$ python -q
>>> import numpy as np
>>> np.set_printoptions(suppress=True, linewidth=140)
>>> data = np.load("x.npy")
>>> print(data)
[[  3.971   1.012  -6.419]
 [  4.033   1.122  -7.724]
 [  1.126  -0.703  -1.807]
 [ -6.532  -2.483  11.687]
 [  0.434  -0.201  -2.456]
 [  1.599   0.112  -1.697]
 [ -1.612  -4.264  -0.072]
 [ -0.875   1.197   1.113]
 [  2.656  -0.158  -5.814]
 [  1.203  -0.217  -1.436]
 [ -0.104  -1.708   0.616]
 [ -5.232   0.853  11.246]
 [  1.318  -1.24   -3.875]
 [-10.674  -3.041  19.316]]
>>> Xc = data - data.mean(axis=0)
>>> Uu, sv, vt = np.linalg.svd(Xc, full_matrices=False)
>>> print(np.abs(Uu[:, 0]).argmax())
13
>>> print(np.abs(vt[0]).argmax())
2
>>> print(np.round(vt[0] * np.sign(vt[0, np.abs(vt[0]).argmax()]), 3))
[-0.469 -0.092  0.878]
>>> C2 = np.cov(data, rowvar=False)
>>> print(round(float(np.corrcoef(data[:, 0], data[:, 1])[0, 1]), 3))
0.546
>>> print(np.round(np.corrcoef(data.T), 3))
[[ 1.     0.546 -0.987]
 [ 0.546  1.    -0.45 ]
 [-0.987 -0.45   1.   ]]
>>> print(C2.shape)
(3, 3)
>>> print(np.round(data.std(axis=0), 3))
[4.038 1.612 7.513]
>>> print(np.round(np.median(data, axis=0), 3))
[ 0.78  -0.209 -1.566]
>>> print(np.argwhere(np.triu(np.abs(np.corrcoef(data.T)) > 0.8, 1)))
[[0 2]]
>>> F = np.load("test16.npy")
>>> print(F)
[[ 3.  1.  0.  0.]
 [ 2.  2.  0.  0.]
 [ 0.  0.  2.  2.]
 [ 0.  0. -1.  1.]]
>>> Z = data[[2, 9]].astype(float)
>>> for _ in range(7):
...     idx = np.linalg.norm(data[:, None] - Z, axis=-1).argmin(axis=1)
...     Z = np.array([data[idx == j].mean(axis=0) for j in range(2)])
... 
>>> print(idx)
[0 0 0 1 0 0 0 0 0 0 0 1 0 1]
>>> print(np.round(Z[1] - Z[0], 3))
[-8.729 -1.098 16.771]
>>> print(np.abs(Z[1] - Z[0]).argmax())
2
>>> print(Z.round(3))
[[ 1.25  -0.459 -2.688]
 [-7.479 -1.557 14.083]]
>>> M = 0.2 ** np.abs(np.subtract.outer(np.arange(4), np.arange(4)))
>>> print(M.round(3))
[[1.    0.2   0.04  0.008]
 [0.2   1.    0.2   0.04 ]
 [0.04  0.2   1.    0.2  ]
 [0.008 0.04  0.2   1.   ]]
>>> print(round(np.linalg.det(M.T), 3))
0.885
>>> print(np.round(np.poly(M), 3))
[ 1.    -4.     5.877 -3.76   0.885]
>>> print(round(float(np.einsum("ij,ji->", M, M)), 3))
4.247
>>> print(np.round(np.linalg.eigvals(M).sum().real, 3))
4.0
>>> ev, evecs = np.linalg.eig(M)
>>> print(np.round(np.sort(np.linalg.eigvals(M.T)), 3))
[0.709 0.846 1.083 1.362]
>>> print(np.round(np.prod(ev), 3))
0.885
>>> print(ev.round(3))
[1.362 1.083 0.846 0.709]
>>> E = np.load("block17.npy")
>>> print(E)
[[ 0.822  1.    -0.4  ]
 [-1.589  2.     0.8  ]
 [-0.182  0.9    0.1  ]
 [-1.356 -1.1    0.7  ]
 [-1.199  0.2    0.6  ]
 [-0.227  1.2    0.1  ]
 [-0.605 -1.5    0.3  ]
 [ 1.368 -0.9   -0.7  ]
 [-3.62   1.1    1.8  ]
 [ 0.598  1.5   -0.3  ]
 [-0.384  1.1    0.2  ]
 [ 1.014  0.3   -0.5  ]]
>>> Xc = E - E.mean(axis=0)
>>> evecs = np.linalg.svd(Xc)[2][:2]
>>> Y = Xc - Xc @ evecs.T @ evecs
>>> print(np.round(Y.std(axis=0), 3) + 0)
[0.004 0.    0.008]
>>> print(np.round(np.cov(Xc @ evecs.T, rowvar=False), 3) + 0)
[[2.443 0.   ]
 [0.    1.177]]
>>> print(round(float(np.linalg.norm(Y) / np.linalg.norm(Xc)), 3))
0.005
